In [1]: import numpy as np

In [2]: import numpy.linalg as la

In [3]: np.set_printoptions(precision=2, suppress=True, linewidth=160)

In [4]: E = np.array([[1, 3, 0, 0], [0, 0, 0, 0], [0, 0, 0, 0], [-3, 0, 0, 0]])

In [5]: E
Out[5]: 
array([[ 1,  3,  0,  0],
       [ 0,  0,  0,  0],
       [ 0,  0,  0,  0],
       [-3,  0,  0,  0]])

In [6]: Uu, sigma, vt = la.svd(E)

In [7]: vecs = vt[:(sigma > 1e-8).sum()]

In [8]: rng = np.random.default_rng(103)

In [9]: x0 = E[3] + 4 * E[0] + rng.integers(2) * np.eye(4)[0]

In [10]: x0
Out[10]: array([ 2., 12.,  0.,  0.])

In [11]: la.matrix_rank(np.vstack([E, x0]))
Out[11]: np.int64(2)

In [12]: np.allclose(E[:-1].T @ la.lstsq(E[:-1].T, E[-1])[0], E[-1])
Out[12]: False

In [13]: np.unique(E.round(6), axis=0).shape
Out[13]: (3, 4)

In [14]: np.abs(np.diag(la.qr(E)[1])) > 1e-9
Out[14]: array([ True,  True, False, False])

In [15]: np.argsort(-la.norm(E, axis=0).round(6), kind="stable")[:3]
Out[15]: array([0, 1, 2])

In [16]: la.matrix_rank(E, rtol=0.1)
Out[16]: np.int64(2)

In [17]: [round(float(x), 2) for x in la.svd(E, compute_uv=False)[:3]]
Out[17]: [3.54, 2.54, 0.0]

In [18]: A = np.load("m.npy")

In [19]: A
Out[19]: 
array([[-1, -3,  1,  0],
       [-3, -5, -1, -2],
       [-2, -4,  0, -1]])

In [20]: B = A / la.norm(A, axis=1, keepdims=True)

In [21]: G = B @ B.T

In [22]: (np.abs(G) > 0.9).astype(int)
Out[22]: 
array([[1, 0, 1],
       [0, 1, 1],
       [1, 1, 1]])

In [23]: (G - 2 * np.eye(3)).round(6).argmax(axis=1)
Out[23]: array([2, 2, 1])

In [24]: G[0]
Out[24]: array([1.  , 0.82, 0.92])

In [25]: np.round(np.degrees(np.arccos(np.clip(G[0, 2], -1, 1))), 2)
Out[25]: np.float64(22.91)

In [26]: cent = 10 * np.array([[-0.2, 3.8, -0.7], [-0.7, 0.3, -0.3], [1.9, 0.8, -0.2]])

In [27]: labels = rng.integers(0, 3, 23)

In [28]: m1 = cent[labels] + rng.normal(size=(23, 3))

In [29]: m1
Out[29]: 
array([[-2.56, 38.74, -7.81],
       [-0.01, 37.98, -7.29],
       [-1.55, 37.87, -8.06],
       [18.45,  8.17, -0.42],
       [-1.74, 38.48, -9.24],
       [-7.27,  2.97, -1.24],
       [20.59,  8.12, -1.47],
       [-7.07,  2.27, -2.98],
       [18.62,  8.32, -1.32],
       [-2.2 , 39.11, -8.13],
       [-1.99, 38.2 , -8.84],
       [-1.38, 38.72, -5.28],
       [-2.04, 38.61, -6.35],
       [-8.64,  3.3 , -4.44],
       [-6.71,  3.73, -2.72],
       [-9.05,  4.47, -2.69],
       [20.  ,  7.31, -2.39],
       [21.09,  7.8 , -2.43],
       [-7.37,  4.  , -4.57],
       [-2.32, 37.11, -4.49],
       [-5.91,  3.1 , -2.76],
       [-7.22,  2.56, -3.16],
       [20.78,  7.71, -2.27]])

In [30]: def softmax(z):
    ...:     e = np.exp(z - z.max(axis=-1, keepdims=True))
    ...:     return e / e.sum(axis=-1, keepdims=True)
    ...: 

In [31]: np.round(softmax(10 * m1[3]), 2) + 0
Out[31]: array([1., 0., 0.])

In [32]: np.round(softmax(m1[3] + -2), 2) + 0
Out[32]: array([1., 0., 0.])

In [33]: scores = m1 @ m1.T / np.sqrt(3)

In [34]: softmax(scores)[3] @ m1
Out[34]: array([21.07,  7.81, -2.41])

In [35]: softmax(scores).round(6).argmax(axis=1)
Out[35]: array([ 9,  9,  9, 17,  9,  0, 17,  0, 17,  9,  9,  9,  9,  0,  0,  0, 17, 17,  9,  9,  0,  0, 17])
